$ python -q
>>> import numpy as np
>>> import numpy.linalg as la
>>> np.set_printoptions(precision=2, suppress=True, linewidth=100, legacy="1.25")
>>> F = np.load("arr.npy")
>>> F
array([[ 14.,  -6.,  -3.,   5.],
       [ 19.,  -9.,  -3.,   7.],
       [ -1.,   0.,   0.,  -1.],
       [-15.,   6.,   3.,  -6.]])
>>> r = la.matrix_rank(F)
>>> r
3
>>> null = la.svd(F)[2][r:].T
>>> np.allclose(F @ null, 0)
True
>>> null[:, 0] / null[np.abs(null[:, 0]).round(6).argmax(), 0]
array([ 1.,  1.,  1., -1.])
>>> [int(la.matrix_rank(np.delete(F, i, axis=0))) for i in range(4)]
[3, 2, 3, 3]
>>> [int(la.matrix_rank(F[:, :j + 1])) for j in range(4)]
[1, 2, 3, 3]
>>> np.round(F @ null, 2) + 0
array([[0.],
       [0.],
       [0.],
       [0.]])
>>> out = F / np.sqrt((F ** 2).mean(axis=1, keepdims=True))
>>> la.matrix_rank(out) == la.matrix_rank(F)
True
>>> out[0]
array([ 1.72, -0.74, -0.37,  0.61])
>>> np.round(F @ la.pinv(F) @ F, 2) + 0
array([[ 14.,  -6.,  -3.,   5.],
       [ 19.,  -9.,  -3.,   7.],
       [ -1.,   0.,   0.,  -1.],
       [-15.,   6.,   3.,  -6.]])
>>> la.lstsq(F[:-1].T, F[-1])[2]
3
>>> M = np.load("x.npy")
>>> M
array([[ 1,  0,  0,  0,  0,  0,  0],
       [-2,  1,  0,  0,  0,  0,  0],
       [-2,  1,  1,  0,  0,  0,  0],
       [-2,  2, -2,  1,  0,  0,  0],
       [ 0,  1,  0, -1,  1,  0,  0],
       [-1,  0,  2,  0, -1,  1,  0],
       [-2, -1,  2,  2, -2,  1,  1]])
>>> out = la.inv(M)
>>> np.allclose(out, M.T)
False
>>> (np.abs(out) > 1e-9).astype(int)
array([[1, 0, 0, 0, 0, 0, 0],
       [1, 1, 0, 0, 0, 0, 0],
       [0, 1, 1, 0, 0, 0, 0],
       [1, 1, 1, 1, 0, 0, 0],
       [1, 1, 1, 1, 1, 0, 0],
       [1, 1, 0, 1, 1, 1, 0],
       [1, 1, 1, 1, 1, 1, 1]])
>>> np.round(la.inv(out), 2) + 0
array([[ 1.,  0.,  0.,  0.,  0.,  0.,  0.],
       [-2.,  1.,  0.,  0.,  0.,  0.,  0.],
       [-2.,  1.,  1.,  0.,  0.,  0.,  0.],
       [-2.,  2., -2.,  1.,  0.,  0.,  0.],
       [ 0.,  1.,  0., -1.,  1.,  0.,  0.],
       [-1.,  0.,  2.,  0., -1.,  1.,  0.],
       [-2., -1.,  2.,  2., -2.,  1.,  1.]])
>>> M @ M
array([[  1,   0,   0,   0,   0,   0,   0],
       [ -4,   1,   0,   0,   0,   0,   0],
       [ -6,   2,   1,   0,   0,   0,   0],
       [ -4,   2,  -4,   1,   0,   0,   0],
       [  0,   0,   2,  -2,   1,   0,   0],
       [ -6,   1,   4,   1,  -2,   1,   0],
       [-11,   2,   2,   6,  -5,   2,   1]])
>>> np.sort(np.abs(la.eigvals(M)))
array([1., 1., 1., 1., 1., 1., 1.])
>>> la.matrix_power(M, 2)
array([[  1,   0,   0,   0,   0,   0,   0],
       [ -4,   1,   0,   0,   0,   0,   0],
       [ -6,   2,   1,   0,   0,   0,   0],
       [ -4,   2,  -4,   1,   0,   0,   0],
       [  0,   0,   2,  -2,   1,   0,   0],
       [ -6,   1,   4,   1,  -2,   1,   0],
       [-11,   2,   2,   6,  -5,   2,   1]])
>>> np.round(la.det(M), 2)
1.0
>>> np.allclose(M @ M.T, M.T @ M)
False
>>> (M + M.T) / 2
array([[ 1. , -1. , -1. , -1. ,  0. , -0.5, -1. ],
       [-1. ,  1. ,  0.5,  1. ,  0.5,  0. , -0.5],
       [-1. ,  0.5,  1. , -1. ,  0. ,  1. ,  1. ],
       [-1. ,  1. , -1. ,  1. , -0.5,  0. ,  1. ],
       [ 0. ,  0.5,  0. , -0.5,  1. , -0.5, -1. ],
       [-0.5,  0. ,  1. ,  0. , -0.5,  1. ,  0.5],
       [-1. , -0.5,  1. ,  1. , -1. ,  0.5,  1. ]])
>>> la.determinant(M)
Traceback (most recent call last):
  File "<python-input-30>", line 1, in <module>
    la.determinant(M)
    ^^^^^^^^^^^^^^
AttributeError: module 'numpy.linalg' has no attribute 'determinant'
>>> round(np.abs(la.eigvals(M)).max(), 2)
1.0
>>> (M - M.T) / 2
array([[ 0. ,  1. ,  1. ,  1. ,  0. ,  0.5,  1. ],
       [-1. ,  0. , -0.5, -1. , -0.5,  0. ,  0.5],
       [-1. ,  0.5,  0. ,  1. ,  0. , -1. , -1. ],
       [-1. ,  1. , -1. ,  0. ,  0.5,  0. , -1. ],
       [ 0. ,  0.5,  0. , -0.5,  0. ,  0.5,  1. ],
       [-0.5,  0. ,  1. ,  0. , -0.5,  0. , -0.5],
       [-1. , -0.5,  1. ,  1. , -1. ,  0.5,  0. ]])
>>> rng = np.random.default_rng(8432)
>>> idx = rng.permutation(7)
>>> idx
array([6, 5, 1, 3, 0, 2, 4])
>>> out = M[idx][:, idx]
>>> np.allclose(out, M)
False
>>> np.round(la.det(out), 2), round(float(la.det(M[idx])), 2)
(1.0, 1.0)
>>> out = M / la.norm(M, axis=1, keepdims=True)
>>> C2 = out @ out.T
>>> np.argwhere(np.triu(np.abs(C2) > 0.95, 1))
array([], shape=(0, 2), dtype=int64)
>>> (np.abs(C2) > 0.9).astype(int)
array([[1, 0, 0, 0, 0, 0, 0],
       [0, 1, 1, 0, 0, 0, 0],
       [0, 1, 1, 0, 0, 0, 0],
       [0, 0, 0, 1, 0, 0, 0],
       [0, 0, 0, 0, 1, 0, 0],
       [0, 0, 0, 0, 0, 1, 0],
       [0, 0, 0, 0, 0, 0, 1]])
>>> round(float(np.degrees(np.arccos(np.clip(C2[1, 5], -1, 1)))), 2)
70.24
>>> C2[1]
array([-0.89,  1.  ,  0.91,  0.74,  0.26,  0.34,  0.31])
>>> la.norm(out, axis=1)
array([1., 1., 1., 1., 1., 1., 1.])
>>> (C2 - 2 * np.eye(7)).round(6).argmax(axis=1)
array([4, 2, 1, 1, 1, 6, 5])
>>> out = np.array([[-6, -9], [6, 8]])
>>> basis = np.array([[3, -1], [-1, 2]])
>>> arr = np.kron(out, basis)
>>> arr
array([[-18,   6, -27,   9],
       [  6, -12,   9, -18],
       [ 18,  -6,  24,  -8],
       [ -6,  12,  -8,  16]])
>>> la.norm(arr, axis=0)
array([26.83, 18.97, 38.08, 26.93])
>>> la.norm(arr, axis=1).argmax()
0
>>> la.norm(arr, axis=1)
array([34.21, 24.19, 31.62, 22.36])
>>> round(float(la.norm(arr, "nuc")), 2)
75.66
>>> np.round(la.norm(arr) ** 2 / la.norm(arr, 2) ** 2, 2)
1.15
>>> round(la.norm(arr, 2), 2)
53.28
>>> np.round(la.norm(arr[0], 1), 2), round(la.norm(arr[0], np.inf), 2)
(60.0, 27.0)
>>> arr[0] @ arr[1]
-585
>>> out = arr / la.norm(arr, axis=1, keepdims=True)
>>> C2 = out @ out.T
>>> la.norm(out, axis=1)
array([1., 1., 1., 1.])
>>> np.round(np.degrees(np.arccos(np.clip(C2[3, 1], -1, 1))), 2)
176.82
>>> np.argwhere(np.triu(np.abs(C2) > 0.95, 1))
array([[0, 2],
       [1, 3]])
>>> C2[3]
array([ 0.71, -1.  , -0.71,  1.  ])
>>> idx = rng.permutation(4)
>>> idx
array([3, 0, 2, 1])
>>> out = arr[idx][:, idx]
>>> np.trace(out)
10
>>> np.diag(out)
array([ 16, -18,  24, -12])
>>> m1 = np.load("run0.npy")
>>> m1
array([[22,  2,  0,  2],
       [ 0,  0,  0,  0],
       [ 0,  1, 25,  0],
       [ 0,  0,  2,  1]])
>>> np.kron(np.eye(2, dtype=int), m1)
array([[22,  2,  0,  2,  0,  0,  0,  0],
       [ 0,  0,  0,  0,  0,  0,  0,  0],
       [ 0,  1, 25,  0,  0,  0,  0,  0],
       [ 0,  0,  2,  1,  0,  0,  0,  0],
       [ 0,  0,  0,  0, 22,  2,  0,  2],
       [ 0,  0,  0,  0,  0,  0,  0,  0],
       [ 0,  0,  0,  0,  0,  1, 25,  0],
       [ 0,  0,  0,  0,  0,  0,  2,  1]])
>>> round(la.eigvals(m1).sum().real, 2)
48.0
>>> np.round(la.det(m1[::-1]), 2)
0.0
>>> f = np.array([6, -3])
>>> np.correlate(m1[0], m1[1], "full")
array([0, 0, 0, 0, 0, 0, 0])
>>> np.convolve(m1[0], f)
array([132, -54,  -6,  12,  -6])
>>> np.polyval(f, m1[0])
array([129,   9,  -3,   9])
>>> np.cross(m1[0, :3], m1[1, :3])
array([0, 0, 0])
>>> A = np.array([[2, 2, 2, 2, 2, 2],
...     [2, 4, 4, 4, 4, 4],
...     [2, 4, 6, 6, 6, 6],
...     [2, 4, 6, 8, 8, 8],
...     [2, 4, 6, 8, 10, 10],
...     [2, 4, 6, 8, 10, 12]])
>>> A
array([[ 2,  2,  2,  2,  2,  2],
       [ 2,  4,  4,  4,  4,  4],
       [ 2,  4,  6,  6,  6,  6],
       [ 2,  4,  6,  8,  8,  8],
       [ 2,  4,  6,  8, 10, 10],
       [ 2,  4,  6,  8, 10, 12]])
>>> Lm = la.cholesky(A)
>>> round(float(np.prod(np.diag(Lm)) ** 2), 2), round(float(la.det(A)), 2)
(64.0, 64.0)
>>> la.eigvalsh(A).min() > 0
True
>>> np.diag(Lm) ** 2
array([2., 2., 2., 2., 2., 2.])
>>> A / np.sqrt(np.outer(np.diag(A), np.diag(A)))
array([[1.  , 0.71, 0.58, 0.5 , 0.45, 0.41],
       [0.71, 1.  , 0.82, 0.71, 0.63, 0.58],
       [0.58, 0.82, 1.  , 0.87, 0.77, 0.71],
       [0.5 , 0.71, 0.87, 1.  , 0.89, 0.82],
       [0.45, 0.63, 0.77, 0.89, 1.  , 0.91],
       [0.41, 0.58, 0.71, 0.82, 0.91, 1.  ]])
>>> Lm @ Lm.T
array([[ 2.,  2.,  2.,  2.,  2.,  2.],
       [ 2.,  4.,  4.,  4.,  4.,  4.],
       [ 2.,  4.,  6.,  6.,  6.,  6.],
       [ 2.,  4.,  6.,  8.,  8.,  8.],
       [ 2.,  4.,  6.,  8., 10., 10.],
       [ 2.,  4.,  6.,  8., 10., 12.]])
>>> np.round(m1 @ la.pinv(m1) @ m1, 2) + 0
array([[22.,  2.,  0.,  2.],
       [ 0.,  0.,  0.,  0.],
       [ 0.,  1., 25.,  0.],
       [ 0.,  0.,  2.,  1.]])
>>> np.unique(m1.round(6), axis=0).shape
(4, 4)
>>> la.lstsq(m1[:-1].T, m1[-1])[2]
2
>>> mat = np.load("out6.npy")
>>> mat
array([[ 3,  3,  3,  3,  3,  3],
       [ 3,  6,  6,  6,  6,  6],
       [ 3,  6,  9,  9,  9,  9],
       [ 3,  6,  9, 12, 12, 12],
       [ 3,  6,  9, 12, 15, 15],
       [ 3,  6,  9, 12, 15, 18]])
>>> mat - mat[0]
array([[ 0,  0,  0,  0,  0,  0],
       [ 0,  3,  3,  3,  3,  3],
       [ 0,  3,  6,  6,  6,  6],
       [ 0,  3,  6,  9,  9,  9],
       [ 0,  3,  6,  9, 12, 12],
       [ 0,  3,  6,  9, 12, 15]])
>>> np.diff(mat, axis=0)
array([[0, 3, 3, 3, 3, 3],
       [0, 0, 3, 3, 3, 3],
       [0, 0, 0, 3, 3, 3],
       [0, 0, 0, 0, 3, 3],
       [0, 0, 0, 0, 0, 3]])
>>> mat.mean(axis=0)
array([ 3. ,  5.5,  7.5,  9. , 10. , 10.5])
>>> mat.shape
(6, 6)
>>> np.count_nonzero(mat)
36
>>> round(float(la.norm(mat)), 2)
52.05
>>> E = np.load("sample18.npy")
>>> E
array([[ 3., -1.,  1.,  1.,  2.],
       [-1.,  3., -1., -1., -2.],
       [ 1., -1.,  3.,  1.,  2.],
       [ 1., -1.,  1.,  3.,  2.],
       [ 2., -2.,  2.,  2.,  6.]])
>>> # symmetric
>>> idx = rng.permutation(5)
>>> idx
array([1, 2, 3, 4, 0])
>>> out = E[idx][:, idx]
>>> np.allclose(out, E)
False
>>> np.sort(np.abs(la.eigvals(out)))
array([ 2.,  2.,  2.,  2., 10.])
>>> np.diag(out)
array([3., 3., 3., 6., 3.])
>>> round(float(la.det(out)), 2), round(la.det(E[idx]), 2)
(160.0, 160.0)
>>> np.trace(out)
18.0
>>> w, V = la.eig(E)
>>> np.sort(la.eigvals(E @ E))
array([  4.,   4.,   4.,   4., 100.])
>>> np.prod(w)
160.0
>>> np.sort(la.eigvals(la.inv(E)))
array([0.1, 0.5, 0.5, 0.5, 0.5])
>>> w
array([ 2., 10.,  2.,  2.,  2.])
>>> vec = np.array([-1, -1, 0, 3, -3])
>>> y = E @ vec
>>> y
array([ -5.,   1.,  -3.,   3., -12.])
>>> la.solve(E, y + E[:, 2])
array([-1., -1.,  1.,  3., -3.])
>>> np.round(la.solve(E, -1 * y), 2) + 0
array([ 1.,  1.,  0., -3.,  3.])
>>> np.round(la.det(E[::-1]), 2)
160.0
>>> round(la.det(2 * E), 2), round(la.det(E), 2)
(5120.0, 160.0)
>>> np.kron(np.eye(2, dtype=int), E)
array([[ 3., -1.,  1.,  1.,  2.,  0., -0.,  0.,  0.,  0.],
       [-1.,  3., -1., -1., -2., -0.,  0., -0., -0., -0.],
       [ 1., -1.,  3.,  1.,  2.,  0., -0.,  0.,  0.,  0.],
       [ 1., -1.,  1.,  3.,  2.,  0., -0.,  0.,  0.,  0.],
       [ 2., -2.,  2.,  2.,  6.,  0., -0.,  0.,  0.,  0.],
       [ 0., -0.,  0.,  0.,  0.,  3., -1.,  1.,  1.,  2.],
       [-0.,  0., -0., -0., -0., -1.,  3., -1., -1., -2.],
       [ 0., -0.,  0.,  0.,  0.,  1., -1.,  3.,  1.,  2.],
       [ 0., -0.,  0.,  0.,  0.,  1., -1.,  1.,  3.,  2.],
       [ 0., -0.,  0.,  0.,  0.,  2., -2.,  2.,  2.,  6.]])
>>> np.poly(E)
array([   1.,  -18.,  104., -272.,  336., -160.])
>>> np.einsum("ij,ji->", E, E)
116.0
>>> la.eigvals(E)
array([ 2., 10.,  2.,  2.,  2.])
